$ python -q
>>> import numpy as np
>>> np.set_printoptions(precision=2, suppress=True, linewidth=140)
>>> K = np.vander(np.arange(7) - 1, 3, increasing=True)
>>> K
array([[ 1, -1,  1],
       [ 1,  0,  0],
       [ 1,  1,  1],
       [ 1,  2,  4],
       [ 1,  3,  9],
       [ 1,  4, 16],
       [ 1,  5, 25]])
>>> # column 2 is much longer than the rest
>>> x0 = np.array([0, 3, 6])
>>> y = K @ x0
>>> np.round(np.linalg.lstsq(K, y)[0], 2) + 0
array([0., 3., 6.])
>>> np.round(np.linalg.pinv(K) @ K, 2) + 0
array([[1., 0., 0.],
       [0., 1., 0.],
       [0., 0., 1.]])
>>> np.linalg.solve(K.T @ K, K.T @ y)
array([0., 3., 6.])
>>> rng = np.random.default_rng(717)
>>> y = y + 0.02 * rng.normal(size=7)
>>> y
array([  3.01,  -0.01,   8.98,  30.02,  63.02, 108.  , 164.97])
>>> beta, *_ = np.linalg.lstsq(K, y)
>>> np.round(K.T @ (y - K @ beta), 2) + 0
array([0., 0., 0.])
>>> beta.round()
array([0., 3., 6.])
>>> beta
array([0.01, 3.01, 6.  ])
>>> round(np.linalg.norm(y - K @ beta), 2)
np.float64(0.04)
>>> np.count_nonzero(K)
np.int64(19)
>>> np.linalg.rank(K)
Traceback (most recent call last):
  File "<python-input-19>", line 1, in <module>
    np.linalg.rank(K)
    ^^^^^^^^^^^^^^
AttributeError: module 'numpy.linalg' has no attribute 'rank'
>>> np.round(np.linalg.norm(K), 2)
np.float64(32.3)
>>> K.mean(axis=0)
array([1., 2., 8.])
>>> np.linalg.matrix_rank(K)
np.int64(3)
>>> A2 = np.c_[K[:, :1] @ np.array([[0]]), np.array([-5, 0, -2, 5, 0, 0, 1])]
>>> A2
array([[ 0, -5],
       [ 0,  0],
       [ 0, -2],
       [ 0,  5],
       [ 0,  0],
       [ 0,  0],
       [ 0,  1]])
>>> np.linalg.matrix_rank(np.c_[K, A2])
np.int64(4)
>>> E = np.load("layer12.npy")
>>> E
array([[-0.93, -0.6 ,  0.3 ],
       [ 4.51, -0.7 , -1.5 ],
       [ 1.2 , -0.2 , -0.4 ],
       [ 1.49,  0.  , -0.5 ],
       [ 0.3 , -0.6 , -0.1 ],
       [ 0.61,  0.5 , -0.2 ],
       [ 2.13, -0.1 , -0.7 ],
       [ 0.61, -1.  , -0.2 ],
       [ 2.39,  0.4 , -0.8 ],
       [ 3.9 , -1.1 , -1.3 ],
       [-0.31,  1.6 ,  0.1 ],
       [-3.28,  0.7 ,  1.1 ],
       [-5.71,  1.7 ,  1.9 ],
       [ 0.26,  0.5 , -0.1 ],
       [-0.29, -0.1 ,  0.1 ],
       [ 3.28, -0.1 , -1.1 ],
       [ 2.98,  1.2 , -1.  ],
       [-0.6 , -1.2 ,  0.2 ],
       [ 1.21,  1.  , -0.4 ],
       [ 2.67,  0.4 , -0.9 ],
       [-0.02, -1.2 ,  0.  ],
       [-2.4 ,  0.1 ,  0.8 ],
       [ 4.23, -0.6 , -1.4 ],
       [ 2.1 ,  0.6 , -0.7 ],
       [ 0.64,  0.9 , -0.2 ],
       [-1.81, -0.4 ,  0.6 ],
       [-3.3 ,  0.9 ,  1.1 ],
       [ 2.12,  0.3 , -0.7 ],
       [-2.38,  0.  ,  0.8 ],
       [ 2.38,  0.4 , -0.8 ],
       [ 0.92,  0.6 , -0.3 ]])
>>> W2 = E[[15, 24]].astype(float)
>>> for _ in range(7):
...     labels = np.linalg.norm(E[:, None] - W2, axis=-1).argmin(axis=1)
...     W2 = np.array([E[labels == j].mean(axis=0) for j in range(2)])
... 
>>> labels
array([1, 0, 0, 0, 1, 1, 0, 1, 0, 0, 1, 1, 1, 1, 1, 0, 0, 1, 0, 0, 1, 1, 0, 0, 1, 1, 1, 0, 1, 0, 0])
>>> np.bincount(labels)
array([15, 16])
>>> W2
array([[ 2.5 ,  0.14, -0.83],
       [-1.16,  0.11,  0.39]])
>>> np.abs(W2[1] - W2[0]).argmax()
np.int64(0)
>>> x0 = np.array([1, -1, -3])
>>> h = np.maximum(W2 @ x0, 0)
>>> np.tanh(W2 @ x0)
array([ 1.  , -0.98])
>>> np.flatnonzero(h > 1e-9)
array([0])
>>> h
array([4.86, 0.  ])
>>> np.maximum(W2 @ (3 * x0), 0)
array([14.58,  0.  ])
>>> d = np.linalg.norm(E[:, None] - E[None], axis=-1)
>>> np.linalg.matrix_rank(d ** 2)
np.int64(5)
>>> d.mean(axis=1).argmax()
np.int64(12)
>>> np.unravel_index(d.round(6).argmax(), d.shape)
(np.int64(1), np.int64(12))
>>> d[12].round(6).argsort(kind="stable")[:4]
array([12, 26, 11, 21])
>>> (d + 1e9 * np.eye(31)).round(6).argmin(axis=1)
array([17, 22,  3,  2,  7, 30, 27,  4, 29, 22, 24, 26, 26,  5,  4, 19, 19, 20, 30,  8, 17, 28,  1, 27,  5, 28, 11, 29, 21,  8,  5])
>>> d.shape
(31, 31)
>>> np.flatnonzero(d[12] < d.mean() / 2)
array([12])
>>> A2 = np.c_[E[:, :1] @ np.array([[2]]), np.array([-1, 2, -2, -2, 2, 2, -1, -2, -1, 0, 0, 0, 1, -2, -1, 0, -1, -2, 2, 0, 1, 0, 0, 2, 0, 0, 1, 0, 2, -2, -2])]
>>> A2
array([[ -1.86,  -1.  ],
       [  9.02,   2.  ],
       [  2.4 ,  -2.  ],
       [  2.98,  -2.  ],
       [  0.6 ,   2.  ],
       [  1.22,   2.  ],
       [  4.26,  -1.  ],
       [  1.22,  -2.  ],
       [  4.78,  -1.  ],
       [  7.8 ,   0.  ],
       [ -0.62,   0.  ],
       [ -6.56,   0.  ],
       [-11.42,   1.  ],
       [  0.52,  -2.  ],
       [ -0.58,  -1.  ],
       [  6.56,   0.  ],
       [  5.96,  -1.  ],
       [ -1.2 ,  -2.  ],
       [  2.42,   2.  ],
       [  5.34,   0.  ],
       [ -0.04,   1.  ],
       [ -4.8 ,   0.  ],
       [  8.46,   0.  ],
       [  4.2 ,   2.  ],
       [  1.28,   0.  ],
       [ -3.62,   0.  ],
       [ -6.6 ,   1.  ],
       [  4.24,   0.  ],
       [ -4.76,   2.  ],
       [  4.76,  -2.  ],
       [  1.84,  -2.  ]])
>>> np.round(np.linalg.norm(A2 - E @ np.linalg.lstsq(E, A2)[0], axis=0), 2) + 0
array([0.  , 7.45])
>>> np.round(np.linalg.lstsq(E, A2[:, 0])[0], 2) + 0
array([2., 0., 0.])
>>> np.linalg.matrix_rank(A2)
np.int64(2)
>>> np.linalg.norm(np.linalg.qr(E)[0].T @ A2, axis=0) ** 2 / ((A2 ** 2).sum(axis=0) + 1e-12)
array([1.  , 0.07])
>>> J = np.load("out18.npy")
>>> J
array([[ 5,  6,  7,  8,  9, 10, 11],
       [12, 13, 14, 15, 16, 17, 18],
       [19, 20, 21, 22, 23, 24, 25],
       [26, 27, 28, 29, 30, 31, 32],
       [33, 34, 35, 36, 37, 38, 39],
       [40, 41, 42, 43, 44, 45, 46]])
>>> # rank 2
>>> np.round(np.linalg.norm(J, 2) / np.linalg.norm(J), 2)
np.float64(1.0)
>>> np.linalg.cond(J) > 100
np.True_
>>> [round(float(x), 2) for x in np.linalg.svd(J, compute_uv=False)[:3]]
[182.9, 5.49, 0.0]
>>> np.linalg.matrix_rank(J, rtol=0.1)
np.int64(1)
>>> rk = np.linalg.matrix_rank(J)
>>> rk
np.int64(2)
>>> ns = np.linalg.svd(J)[2][rk:].T
>>> ns.shape
(7, 5)
>>> np.round(ns @ ns.T, 2) + 0
array([[ 0.54, -0.36, -0.25, -0.14, -0.04,  0.07,  0.18],
       [-0.36,  0.71, -0.21, -0.14, -0.07,  0.  ,  0.07],
       [-0.25, -0.21,  0.82, -0.14, -0.11, -0.07, -0.04],
       [-0.14, -0.14, -0.14,  0.86, -0.14, -0.14, -0.14],
       [-0.04, -0.07, -0.11, -0.14,  0.82, -0.21, -0.25],
       [ 0.07,  0.  , -0.07, -0.14, -0.21,  0.71, -0.36],
       [ 0.18,  0.07, -0.04, -0.14, -0.25, -0.36,  0.54]])
>>> A2 = np.array([[4, -4], [5, 5], [4, 0], [3, -2], [0, -4], [-5, -3], [-3, -5]])
>>> np.linalg.matrix_rank(np.vstack([J, A2.T]))
np.int64(4)
>>> A2 @ J
Traceback (most recent call last):
  File "<python-input-68>", line 1, in <module>
    A2 @ J
    ~~~^~~
ValueError: matmul: Input operand 1 has a mismatch in its core dimension 0, with gufunc signature (n?,k),(k,m?)->(n?,m?) (size 6 is different from 2)
>>> J @ A2
array([[  19, -127],
       [  75, -218],
       [ 131, -309],
       [ 187, -400],
       [ 243, -491],
       [ 299, -582]])
>>> np.vstack([J, A2.T]).shape
(8, 7)
>>> np.unique(J.round(6), axis=0).shape
(6, 7)
>>> try:
...     np.linalg.inv(J)
... except np.linalg.LinAlgError as e:
...     print("failed:", e)
... 
failed: Last 2 dimensions of the array must be square
>>> np.allclose(J[:-1].T @ np.linalg.lstsq(J[:-1].T, J[-1])[0], J[-1])
True
>>> J @ np.linalg.pinv(J) @ J
array([[ 5.,  6.,  7.,  8.,  9., 10., 11.],
       [12., 13., 14., 15., 16., 17., 18.],
       [19., 20., 21., 22., 23., 24., 25.],
       [26., 27., 28., 29., 30., 31., 32.],
       [33., 34., 35., 36., 37., 38., 39.],
       [40., 41., 42., 43., 44., 45., 46.]])
>>> m1 = np.load("w.npy")
>>> m1
array([[0.07, 0.21, 0.14, 0.21, 0.21, 0.14],
       [0.12, 0.25, 0.  , 0.38, 0.12, 0.12],
       [0.09, 0.18, 0.18, 0.18, 0.27, 0.09],
       [0.17, 0.25, 0.25, 0.17, 0.17, 0.  ],
       [0.  , 0.23, 0.15, 0.23, 0.31, 0.08],
       [0.21, 0.21, 0.07, 0.14, 0.21, 0.14]])
>>> t = np.radians(97)
>>> r_ = np.eye(3)
>>> r_[2, 2] = r_[1, 1] = np.cos(t)
>>> r_[2, 1], r_[1, 2] = -np.sin(t), np.sin(t)
>>> r_
array([[ 1.  ,  0.  ,  0.  ],
       [ 0.  , -0.12,  0.99],
       [ 0.  , -0.99, -0.12]])
>>> A2 = E @ r_.T
>>> np.allclose(E @ E.T, A2 @ A2.T)
True
>>> np.allclose(np.linalg.norm(E, axis=1), np.linalg.norm(A2, axis=1))
True
>>> u = np.array([5, 4, 3])
>>> np.array([np.convolve(row, u, "same") for row in r_])
array([[ 4.  ,  3.  ,  0.  ],
       [-0.61,  4.48,  3.6 ],
       [-4.96, -4.58, -3.47]])
>>> np.correlate(r_[2], r_[1], "full")
array([ 0.  , -0.99,  0.  ,  0.01,  0.  ])
>>> arr = np.load("case10.npy")
>>> arr
array([[ 2.,  0.,  0.,  0.,  0.,  0.],
       [ 0.,  5., -1.,  3.,  0.,  6.],
       [ 0.,  1., -4., -6., -8., -2.],
       [ 0., -9.,  4., -3.,  8.,  7.],
       [ 0.,  4.,  2., -3., -5., -9.],
       [ 0.,  4., -4.,  8.,  1., -6.]])
>>> # 2 blocks once reordered
>>> u, g = arr[5], arr[3]
>>> u @ g
np.float64(-110.0)
>>> p = (u @ g) / (u @ u) * u
>>> round(np.linalg.norm(u + g) ** 2 + np.linalg.norm(u - g) ** 2, 2)
np.float64(704.0)
>>> np.linalg.matrix_rank(np.outer(u, g))
np.int64(1)
>>> A2 = np.linalg.inv(arr)
>>> (np.abs(A2) > 1e-9).astype(int)
array([[1, 0, 0, 0, 0, 0],
       [0, 1, 1, 1, 1, 1],
       [0, 1, 1, 1, 1, 1],
       [0, 1, 1, 1, 1, 1],
       [0, 1, 1, 1, 1, 1],
       [0, 1, 1, 1, 1, 1]])
>>> np.linalg.det(arr) * A2
array([[ 9848.,     0.,     0.,     0.,     0.,     0.],
       [   -0.,  6192.,  2840.,  5656.,  5288.,  3912.],
       [    0., -3316., -5198., -5650., -1814., -5454.],
       [   -0., -5364., -5094., -8106., -5726., -4534.],
       [    0.,  6392.,  4484., 10012.,  6324.,  7092.],
       [   -0.,   252.,  -686., -1602., -1846., -1902.]])
>>> round(np.linalg.cond(arr), 2)
np.float64(25.36)
>>> np.round(arr @ A2, 2) + 0
array([[1., 0., 0., 0., 0., 0.],
       [0., 1., 0., 0., 0., 0.],
       [0., 0., 1., 0., 0., 0.],
       [0., 0., 0., 1., 0., 0.],
       [0., 0., 0., 0., 1., 0.],
       [0., 0., 0., 0., 0., 1.]])
>>> np.linalg.inv(A2)
array([[ 2.,  0.,  0.,  0.,  0.,  0.],
       [ 0.,  5., -1.,  3.,  0.,  6.],
       [-0.,  1., -4., -6., -8., -2.],
       [-0., -9.,  4., -3.,  8.,  7.],
       [-0.,  4.,  2., -3., -5., -9.],
       [ 0.,  4., -4.,  8.,  1., -6.]])
>>> x0 = np.array([-2, 1, 0, -7, -7, 0])
>>> y = arr @ x0
>>> y
array([ -4., -16.,  99., -44.,  60., -59.])
>>> np.round(np.linalg.solve(arr, y), 2) + 0
array([-2.,  1.,  0., -7., -7.,  0.])
>>> np.linalg.solve(arr.T, arr[2])
array([ 0.,  0.,  1., -0., -0., -0.])
>>> W0 = np.array([[-2.86, 5.39, -11.88, -14.9, 0.36],
...     [-2.93, 6.32, -12.05, -15.61, -0.3]])
>>> def softmax(z):
...     e = np.exp(z - z.max(axis=-1, keepdims=True))
...     return e / e.sum(axis=-1, keepdims=True)
... 
>>> softmax(W0).sum(axis=1)
array([1., 1.])
>>> att = W0 @ W0.T / np.sqrt(5)
>>> np.round(softmax(att + np.triu(np.full(att.shape, -np.inf), 1)), 2) + 0
array([[1., 0.],
       [0., 1.]])
>>> softmax(att)[0] @ W0
array([ -2.93,   6.32, -12.05, -15.61,  -0.3 ])
>>> np.round(softmax(att), 2) + 0
array([[0., 1.],
       [0., 1.]])
>>> A2 = W0 / np.sqrt((W0 ** 2).mean(axis=1, keepdims=True))
>>> np.linalg.matrix_rank(A2) == np.linalg.matrix_rank(W0)
np.True_
>>> np.linalg.matrix_rank(W0 - W0.mean(axis=1, keepdims=True))
np.int64(2)
>>> np.linalg.norm(A2, axis=1)
array([2.24, 2.24])
>>> A = np.array([[0, 1, 0],
...     [0, 0, 0],
...     [0, 0, 0],
...     [0, 0, 0],
...     [0, 7, 0],
...     [0, 0, 0],
...     [0, 0, 0],
...     [0, 0, 0],
...     [0, 7, 0],
...     [0, 13, 1],
...     [0, 0, 0],
...     [1, 19, 5]])
>>> Xs = (A - A.mean(axis=0)) / A.std(axis=0)
>>> np.argwhere(np.abs(Xs) > 2)
array([[11,  0],
       [11,  1],
       [11,  2]])
>>> beta = np.linalg.lstsq(np.delete(Xs, 1, axis=1), Xs[:, 1])[0]
>>> np.abs(beta).argmax()
np.int64(1)
>>> Xs = A - A.mean(axis=0)
>>> V = np.linalg.svd(Xs)[2][:2]
>>> A2 = Xs - Xs @ V.T @ V
>>> np.round(np.cov(Xs @ V.T, rowvar=False), 2) + 0
array([[41.98,  0.  ],
       [ 0.  ,  0.64]])
>>> np.diag(V.T @ V)
array([0.05, 1.  , 0.95])
>>> (Xs @ V.T).std(axis=0)
array([6.2 , 0.77])
>>> A2 = np.c_[A[:, :1] @ np.array([[3]]), np.array([1, 0, 0, 2, 0, 1, 2, 2, 1, 1, 1, 0])]
>>> A2
array([[0, 1],
       [0, 0],
       [0, 0],
       [0, 2],
       [0, 0],
       [0, 1],
       [0, 2],
       [0, 2],
       [0, 1],
       [0, 1],
       [0, 1],
       [3, 0]])
>>> np.linalg.matrix_rank(A2)
np.int64(2)
>>> np.linalg.matrix_rank(np.c_[A, A2])
np.int64(4)
>>> labels = A[:, 0] > np.median(A[:, 0])
>>> u = A[labels].mean(axis=0) - A[~labels].mean(axis=0)
>>> (((A - A.mean(axis=0)) @ u > 0) == labels).mean()
np.float64(0.75)
>>> np.argsort(-np.abs(u).round(6), kind="stable")
array([1, 2, 0])
>>> ((A - A.mean(axis=0)) @ u > 0).astype(int)
array([0, 0, 0, 0, 1, 0, 0, 0, 1, 1, 0, 1])
